% ipython --no-banner

In [1]: import numpy as np

In [2]: from numpy import linalg as LA

In [3]: np.set_printoptions(precision=3, suppress=True, linewidth=140)

In [4]: def rd(a):
   ...:     return np.round(a, 3) + 0
   ...: 

In [5]: X = np.loadtxt("test9.csv", delimiter=",")

In [6]: X
Out[6]: 
array([[ 2.06 , -1.361, -0.678,  2.046,  1.358, -1.362],
       [-2.582,  1.722,  0.863, -2.572, -1.732,  1.698],
       [ 2.071, -1.403, -0.736,  2.071,  1.362, -1.404],
       [-0.029,  0.023,  0.029, -0.009,  0.004, -0.025],
       [ 1.544, -1.044, -0.527,  1.546,  1.019, -1.03 ],
       [-1.38 ,  0.913,  0.442, -1.403, -0.909,  0.94 ],
       [-4.032,  2.708,  1.359, -4.058, -2.71 ,  2.73 ],
       [-0.19 ,  0.089,  0.077, -0.189, -0.124,  0.15 ],
       [-0.753,  0.524,  0.246, -0.72 , -0.514,  0.539],
       [-2.546,  1.716,  0.862, -2.58 , -1.727,  1.728],
       [-0.488,  0.319,  0.201, -0.529, -0.37 ,  0.333],
       [-4.841,  3.236,  1.584, -4.87 , -3.275,  3.254],
       [ 0.066, -0.007, -0.036,  0.044,  0.026, -0.013],
       [ 1.706, -1.106, -0.556,  1.687,  1.159, -1.094],
       [-7.924,  5.267,  2.591, -7.919, -5.306,  5.298],
       [ 0.745, -0.448, -0.191,  0.69 ,  0.428, -0.456],
       [ 0.128, -0.09 , -0.08 ,  0.12 ,  0.089, -0.088],
       [ 0.491, -0.299, -0.192,  0.487,  0.333, -0.265],
       [-1.649,  1.128,  0.569, -1.658, -1.086,  1.137],
       [-1.055,  0.68 ,  0.357, -1.062, -0.685,  0.69 ],
       [ 3.638, -2.435, -1.238,  3.637,  2.444, -2.47 ],
       [ 0.926, -0.609, -0.305,  0.967,  0.621, -0.621],
       [ 1.486, -0.963, -0.518,  1.489,  1.001, -0.995],
       [ 0.029, -0.028,  0.   ,  0.039,  0.035, -0.024],
       [ 0.973, -0.64 , -0.323,  0.972,  0.626, -0.648],
       [ 2.38 , -1.6  , -0.803,  2.387,  1.574, -1.594],
       [-0.982,  0.626,  0.31 , -0.975, -0.688,  0.641],
       [-5.136,  3.427,  1.718, -5.147, -3.441,  3.435],
       [-1.231,  0.849,  0.446, -1.265, -0.831,  0.836],
       [-1.77 ,  1.118,  0.567, -1.693, -1.105,  1.154],
       [ 1.992, -1.322, -0.679,  2.021,  1.367, -1.322],
       [-1.812,  1.207,  0.62 , -1.814, -1.217,  1.217],
       [-1.065,  0.731,  0.328, -1.053, -0.713,  0.734],
       [-5.462,  3.626,  1.853, -5.499, -3.673,  3.659],
       [-2.417,  1.649,  0.838, -2.451, -1.625,  1.618]])

In [7]: G = np.cov(X, rowvar=False)

In [8]: np.argsort(-X.std(axis=0).round(6), kind="stable")
Out[8]: array([3, 0, 4, 5, 1, 2])

In [9]: dist = LA.norm(X[:, None] - X[None], axis=-1)

In [10]: dist.shape
Out[10]: (35, 35)

In [11]: dist.mean(axis=1).argmax()
Out[11]: np.int64(14)

In [12]: (dist + 1e9 * np.eye(35)).round(6).argmin(axis=1)
Out[12]: 
array([ 2,  9,  0, 23, 22, 28, 11,  3, 26,  1,  8, 27, 23,  4, 33, 17, 12, 15, 29, 32, 25, 24,  4, 12, 21,  2, 19, 11,  5, 18,  0, 29, 19,
       27,  9])

In [13]: K = np.loadtxt("out12.csv", delimiter=",")

In [14]: K
Out[14]: 
array([[ 1.138, -0.599, -1.587,  0.379, -1.428,  1.837, -0.658, -1.762,  2.876, -4.006,  1.145],
       [-1.978,  3.065, -4.534, -0.702,  2.538,  1.879, -1.071,  4.804,  0.151, -0.646, -0.163],
       [ 4.612,  1.278,  0.185, -1.306,  1.745,  0.   ,  0.347,  2.334, -1.204, -2.114, -3.516],
       [-1.952,  0.452,  2.229, -3.844, -0.521, -4.447, -4.456, -0.655,  1.326,  1.523, -3.424],
       [-0.096, -2.123, -0.392,  1.34 , -0.645,  1.429, -3.069, -1.634, -5.432, -1.181, -2.757],
       [-0.185,  2.323, -1.452, -0.873,  4.258, -0.116,  1.118, -3.298,  1.315,  0.866, -1.728],
       [-0.114, -0.817,  2.197, -2.935, -1.306,  3.025,  2.388, -2.12 , -0.099,  0.902, -1.752],
       [-1.786,  3.3  ,  1.91 ,  3.978, -0.539,  2.353, -0.648,  0.381,  1.029, -2.197, -1.008]])

In [15]: rng = np.random.default_rng(5339)

In [16]: M2 = K + rng.integers(-2, 3, (8, 7)) @ rng.integers(-2, 3, (7, 11))

In [17]: rd(M2)
Out[17]: 
array([[ -5.862,   2.401,  -3.587,  -1.621,   4.572,   4.837,  -8.658,  -2.762,   6.876,  -0.006,  -0.855],
       [  2.022,   4.065,  -5.534,  -0.702,   5.538,   1.879,  -0.071,   8.804,   3.151,   4.354,   4.837],
       [  4.612,   3.278,   1.185,  -5.306,   6.745,  -2.   ,   2.347,   4.334,   2.796,   5.886,  -7.516],
       [ -4.952,   2.452,  -2.771,  -2.844,   1.479,  -2.447, -14.456,  -0.655,   3.326,   3.523,  -4.424],
       [  1.904, -10.123,  -1.392,   6.34 ,  -5.645,  -3.571,  -0.069,  -4.634,  -8.432,  -6.181,  -3.757],
       [  5.815,  -0.677,   3.548,  -1.873,   1.258,  -4.116,  12.118,  -2.298,  -0.685,  -0.134,  -1.728],
       [ -2.114,  -0.817,   3.197,  -9.935,   6.694,   6.025,  -0.612,  -3.12 ,  10.901,   7.902,  -5.752],
       [  8.214,   3.3  ,   6.91 ,   7.978,  -2.539,  -3.647,   0.352,   9.381,  -6.971,  -1.197,  10.992]])

In [18]: rd(LA.svd(M2 - K, compute_uv=False))
Out[18]: array([32.145, 19.62 , 17.309,  7.796,  5.696,  4.606,  2.777,  0.   ])

In [19]: np.abs(M2 - K).sum(axis=1)
Out[19]: array([42., 27., 34., 30., 41., 37., 47., 58.])
